$ python -q
>>> import numpy as np
>>> import numpy.linalg as la
>>> np.set_printoptions(precision=2, suppress=True, linewidth=200, floatmode="fixed")
>>> def rd(a):
...     return np.round(a, 2) + 0
... 
>>> arr = np.array([[-1.0, 2.0, -2.0, 1.0, 1.0],
...     [-2.0, 1.0, -4.0, 4.0, 1.0],
...     [-1.0, -4.0, 3.0, -3.0, 2.0],
...     [-2.0, 4.0, -2.0, -3.0, 1.0],
...     [0.0, 0.0, 0.0, 0.0, 0.0]])
>>> print(arr)
[[-1.00  2.00 -2.00  1.00  1.00]
 [-2.00  1.00 -4.00  4.00  1.00]
 [-1.00 -4.00  3.00 -3.00  2.00]
 [-2.00  4.00 -2.00 -3.00  1.00]
 [ 0.00  0.00  0.00  0.00  0.00]]
>>> # looks like rank 4
>>> x = np.array([-2, -6, -2, 7, 5])
>>> h1 = np.maximum(arr @ x, 0)
>>> print(rd(np.tanh(arr @ x)))
[ 1.00  1.00  1.00 -1.00  0.00]
>>> print(arr.T @ h1)
[ -93.00   15.00 -141.00  135.00   63.00]
>>> print(h1)
[ 6.00 39.00  9.00  0.00  0.00]
>>> print(np.maximum(arr @ (3 * x), 0))
[ 18.00 117.00  27.00   0.00   0.00]
>>> print(np.maximum(arr @ x, 0) - np.maximum(-arr @ x, 0))
[  6.00  39.00   9.00 -32.00   0.00]
>>> rank = la.matrix_rank(arr)
>>> print(rank)
4
>>> null = la.svd(arr)[2][rank:].T
>>> print(la.matrix_rank(arr.T @ arr), la.matrix_rank(arr @ arr.T))
4 4
>>> print(rd(arr @ null))
[[0.00]
 [0.00]
 [0.00]
 [0.00]
 [0.00]]
>>> J = 0.7 ** np.abs(np.subtract.outer(np.arange(7), np.arange(7)))
>>> print(rd(J))
[[1.00 0.70 0.49 0.34 0.24 0.17 0.12]
 [0.70 1.00 0.70 0.49 0.34 0.24 0.17]
 [0.49 0.70 1.00 0.70 0.49 0.34 0.24]
 [0.34 0.49 0.70 1.00 0.70 0.49 0.34]
 [0.24 0.34 0.49 0.70 1.00 0.70 0.49]
 [0.17 0.24 0.34 0.49 0.70 1.00 0.70]
 [0.12 0.17 0.24 0.34 0.49 0.70 1.00]]
>>> # symmetric
>>> vals, V = la.eigh(J)
>>> print(rd(la.eigvalsh(J @ J)))
[ 0.03  0.05  0.08  0.16  0.50  2.35 13.53]
>>> print(rd(la.svd(J, compute_uv=False)))
[3.68 1.53 0.71 0.41 0.28 0.21 0.18]
>>> print(rd(V.T @ J @ V))
[[0.18 0.00 0.00 0.00 0.00 0.00 0.00]
 [0.00 0.21 0.00 0.00 0.00 0.00 0.00]
 [0.00 0.00 0.28 0.00 0.00 0.00 0.00]
 [0.00 0.00 0.00 0.41 0.00 0.00 0.00]
 [0.00 0.00 0.00 0.00 0.71 0.00 0.00]
 [0.00 0.00 0.00 0.00 0.00 1.53 0.00]
 [0.00 0.00 0.00 0.00 0.00 0.00 3.68]]
>>> print(np.unique(vals.round(6) + 0, return_counts=True)[1])
[1 1 1 1 1 1 1]
>>> print(rd(la.eigvalsh(J + 3 * np.eye(7))))
[3.18 3.21 3.28 3.41 3.71 4.53 6.68]
>>> print((vals > 1e-8).sum(), (vals < -1e-8).sum())
7 0
>>> t = np.radians(67)
>>> r_ = np.eye(7)
>>> r_[0, 0] = r_[3, 3] = np.cos(t)
>>> r_[0, 3], r_[3, 0] = -np.sin(t), np.sin(t)
>>> print(rd(r_))
[[ 0.39  0.00  0.00 -0.92  0.00  0.00  0.00]
 [ 0.00  1.00  0.00  0.00  0.00  0.00  0.00]
 [ 0.00  0.00  1.00  0.00  0.00  0.00  0.00]
 [ 0.92  0.00  0.00  0.39  0.00  0.00  0.00]
 [ 0.00  0.00  0.00  0.00  1.00  0.00  0.00]
 [ 0.00  0.00  0.00  0.00  0.00  1.00  0.00]
 [ 0.00  0.00  0.00  0.00  0.00  0.00  1.00]]
>>> Y = J @ r_.T
>>> print(rd(Y))
[[ 0.07  0.70  0.49  1.05  0.24  0.17  0.12]
 [-0.18  1.00  0.70  0.84  0.34  0.24  0.17]
 [-0.45  0.70  1.00  0.72  0.49  0.34  0.24]
 [-0.79  0.49  0.70  0.71  0.70  0.49  0.34]
 [-0.55  0.34  0.49  0.49  1.00  0.70  0.49]
 [-0.39  0.24  0.34  0.35  0.70  1.00  0.70]
 [-0.27  0.17  0.24  0.24  0.49  0.70  1.00]]
>>> print(rd(la.det(r_)), rd(np.trace(r_)))
1.0 5.78
>>> print(rd(np.abs(Y - J).max(axis=0)))
[1.13 0.00 0.00 0.71 0.00 0.00 0.00]
>>> print(rd(la.svd(J, compute_uv=False)), rd(la.svd(Y, compute_uv=False)))
[3.68 1.53 0.71 0.41 0.28 0.21 0.18] [3.68 1.53 0.71 0.41 0.28 0.21 0.18]
>>> x = np.array([-4, 4, -1, 0, 4, -3, -2])
>>> target = Y @ x
>>> print(rd(target))
[ 2.23  4.33  4.06  5.05  4.00  0.56 -0.63]
>>> print(rd(la.solve(Y, -2 * target)))
[ 8.00 -8.00  2.00  0.00 -8.00  6.00  4.00]
>>> print(rd(la.solve(Y, target)))
[-4.00  4.00 -1.00  0.00  4.00 -3.00 -2.00]
>>> print(rd(la.solve(Y.T, Y[2])))
[0.00 0.00 1.00 0.00 0.00 0.00 0.00]
>>> print(rd(la.solve(Y, Y[:, 5])))
[0.00 0.00 0.00 0.00 0.00 1.00 0.00]
>>> Lm = la.cholesky(J)
>>> print(np.diag(Lm) ** 2)
[1.00 0.51 0.51 0.51 0.51 0.51 0.51]
>>> print(rd(Lm @ Lm.T))
[[1.00 0.70 0.49 0.34 0.24 0.17 0.12]
 [0.70 1.00 0.70 0.49 0.34 0.24 0.17]
 [0.49 0.70 1.00 0.70 0.49 0.34 0.24]
 [0.34 0.49 0.70 1.00 0.70 0.49 0.34]
 [0.24 0.34 0.49 0.70 1.00 0.70 0.49]
 [0.17 0.24 0.34 0.49 0.70 1.00 0.70]
 [0.12 0.17 0.24 0.34 0.49 0.70 1.00]]
>>> print(rd(Lm))
[[1.00 0.00 0.00 0.00 0.00 0.00 0.00]
 [0.70 0.71 0.00 0.00 0.00 0.00 0.00]
 [0.49 0.50 0.71 0.00 0.00 0.00 0.00]
 [0.34 0.35 0.50 0.71 0.00 0.00 0.00]
 [0.24 0.24 0.35 0.50 0.71 0.00 0.00]
 [0.17 0.17 0.24 0.35 0.50 0.71 0.00]
 [0.12 0.12 0.17 0.24 0.35 0.50 0.71]]
>>> Y = Lm / la.norm(Lm, axis=1, keepdims=True)
>>> cov = Y @ Y.T
>>> print(np.argwhere(np.triu(np.abs(cov) > 0.95, 1)))
[]
>>> print(rd(cov[5]))
[0.17 0.24 0.34 0.49 0.70 1.00 0.70]
>>> print(rd(cov))
[[1.00 0.70 0.49 0.34 0.24 0.17 0.12]
 [0.70 1.00 0.70 0.49 0.34 0.24 0.17]
 [0.49 0.70 1.00 0.70 0.49 0.34 0.24]
 [0.34 0.49 0.70 1.00 0.70 0.49 0.34]
 [0.24 0.34 0.49 0.70 1.00 0.70 0.49]
 [0.17 0.24 0.34 0.49 0.70 1.00 0.70]
 [0.12 0.17 0.24 0.34 0.49 0.70 1.00]]
>>> M = np.loadtxt("out5.csv", delimiter=",")
>>> print(M)
[[ 6.00 -8.00  0.00  0.00  0.00  0.00  0.00  0.00  0.00  0.00  0.00]
 [ 3.00  9.00 -6.00  0.00  0.00  0.00  0.00  0.00  0.00  0.00  0.00]
 [-8.00 -2.00  1.00  0.00  0.00  0.00  0.00  0.00  0.00  0.00  0.00]
 [ 0.00  0.00  0.00  2.00  0.00  2.00  0.00  2.00  0.00  0.00  2.00]
 [ 0.00  0.00  0.00  2.00  0.00  1.00  2.00  2.00  1.00  2.00  1.00]
 [ 0.00  0.00  0.00  2.00  1.00  2.00  1.00  2.00  2.00  0.00  1.00]
 [ 0.00  0.00  0.00  1.00  0.00  0.00  0.00  1.00  0.00  1.00  2.00]
 [ 0.00  0.00  0.00  2.00  2.00  2.00  0.00  0.00  1.00  1.00  1.00]
 [ 0.00  0.00  0.00  0.00  0.00  1.00  1.00  0.00  0.00  2.00  1.00]
 [ 0.00  0.00  0.00  2.00  2.00  0.00  1.00  2.00  1.00  1.00  1.00]
 [ 0.00  0.00  0.00  2.00  2.00  1.00  2.00  0.00  2.00  2.00  0.00]]
>>> # 2 blocks once reordered
>>> print(rd(np.sort(la.eigvals(M).real)))
[-2.82 -2.27 -2.27 -2.14 -0.53  0.37  1.47  1.47  8.90  9.41  9.41]
>>> print(np.flatnonzero(la.matrix_power((M != 0) + (M.T != 0) + np.eye(11), 11)[0]))
[0 1 2]
>>> E = 3 * np.eye(9) + np.eye(9, k=1)
>>> print(E)
[[3.00 1.00 0.00 0.00 0.00 0.00 0.00 0.00 0.00]
 [0.00 3.00 1.00 0.00 0.00 0.00 0.00 0.00 0.00]
 [0.00 0.00 3.00 1.00 0.00 0.00 0.00 0.00 0.00]
 [0.00 0.00 0.00 3.00 1.00 0.00 0.00 0.00 0.00]
 [0.00 0.00 0.00 0.00 3.00 1.00 0.00 0.00 0.00]
 [0.00 0.00 0.00 0.00 0.00 3.00 1.00 0.00 0.00]
 [0.00 0.00 0.00 0.00 0.00 0.00 3.00 1.00 0.00]
 [0.00 0.00 0.00 0.00 0.00 0.00 0.00 3.00 1.00]
 [0.00 0.00 0.00 0.00 0.00 0.00 0.00 0.00 3.00]]
>>> # triangular, det is the product of the diagonal
>>> Y = la.inv(E)
>>> print(rd(la.slogdet(E)[0]))
1.0
>>> print((np.abs(Y) > 1e-9).astype(int))
[[1 1 1 1 1 1 1 1 1]
 [0 1 1 1 1 1 1 1 1]
 [0 0 1 1 1 1 1 1 1]
 [0 0 0 1 1 1 1 1 1]
 [0 0 0 0 1 1 1 1 1]
 [0 0 0 0 0 1 1 1 1]
 [0 0 0 0 0 0 1 1 1]
 [0 0 0 0 0 0 0 1 1]
 [0 0 0 0 0 0 0 0 1]]
>>> print(np.allclose(Y, E.T))
False
>>> print(rd(la.det(E) * Y))
[[ 6561.00 -2187.00   729.00  -243.00    81.00   -27.00     9.00    -3.00     1.00]
 [    0.00  6561.00 -2187.00   729.00  -243.00    81.00   -27.00     9.00    -3.00]
 [    0.00     0.00  6561.00 -2187.00   729.00  -243.00    81.00   -27.00     9.00]
 [    0.00     0.00     0.00  6561.00 -2187.00   729.00  -243.00    81.00   -27.00]
 [    0.00     0.00     0.00     0.00  6561.00 -2187.00   729.00  -243.00    81.00]
 [    0.00     0.00     0.00     0.00     0.00  6561.00 -2187.00   729.00  -243.00]
 [    0.00     0.00     0.00     0.00     0.00     0.00  6561.00 -2187.00   729.00]
 [    0.00     0.00     0.00     0.00     0.00     0.00     0.00  6561.00 -2187.00]
 [    0.00     0.00     0.00     0.00     0.00     0.00     0.00     0.00  6561.00]]
>>> print(rd(E @ Y))
[[1.00 0.00 0.00 0.00 0.00 0.00 0.00 0.00 0.00]
 [0.00 1.00 0.00 0.00 0.00 0.00 0.00 0.00 0.00]
 [0.00 0.00 1.00 0.00 0.00 0.00 0.00 0.00 0.00]
 [0.00 0.00 0.00 1.00 0.00 0.00 0.00 0.00 0.00]
 [0.00 0.00 0.00 0.00 1.00 0.00 0.00 0.00 0.00]
 [0.00 0.00 0.00 0.00 0.00 1.00 0.00 0.00 0.00]
 [0.00 0.00 0.00 0.00 0.00 0.00 1.00 0.00 0.00]
 [0.00 0.00 0.00 0.00 0.00 0.00 0.00 1.00 0.00]
 [0.00 0.00 0.00 0.00 0.00 0.00 0.00 0.00 1.00]]
>>> print(rd(Y))
[[ 0.33 -0.11  0.04 -0.01  0.00  0.00  0.00  0.00  0.00]
 [ 0.00  0.33 -0.11  0.04 -0.01  0.00  0.00  0.00  0.00]
 [ 0.00  0.00  0.33 -0.11  0.04 -0.01  0.00  0.00  0.00]
 [ 0.00  0.00  0.00  0.33 -0.11  0.04 -0.01  0.00  0.00]
 [ 0.00  0.00  0.00  0.00  0.33 -0.11  0.04 -0.01  0.00]
 [ 0.00  0.00  0.00  0.00  0.00  0.33 -0.11  0.04 -0.01]
 [ 0.00  0.00  0.00  0.00  0.00  0.00  0.33 -0.11  0.04]
 [ 0.00  0.00  0.00  0.00  0.00  0.00  0.00  0.33 -0.11]
 [ 0.00  0.00  0.00  0.00  0.00  0.00  0.00  0.00  0.33]]
>>> print(rd(la.det(E) * la.det(Y)))
1.0
>>> print(rd(la.inv(Y)))
[[3.00 1.00 0.00 0.00 0.00 0.00 0.00 0.00 0.00]
 [0.00 3.00 1.00 0.00 0.00 0.00 0.00 0.00 0.00]
 [0.00 0.00 3.00 1.00 0.00 0.00 0.00 0.00 0.00]
 [0.00 0.00 0.00 3.00 1.00 0.00 0.00 0.00 0.00]
 [0.00 0.00 0.00 0.00 3.00 1.00 0.00 0.00 0.00]
 [0.00 0.00 0.00 0.00 0.00 3.00 1.00 0.00 0.00]
 [0.00 0.00 0.00 0.00 0.00 0.00 3.00 1.00 0.00]
 [0.00 0.00 0.00 0.00 0.00 0.00 0.00 3.00 1.00]
 [0.00 0.00 0.00 0.00 0.00 0.00 0.00 0.00 3.00]]
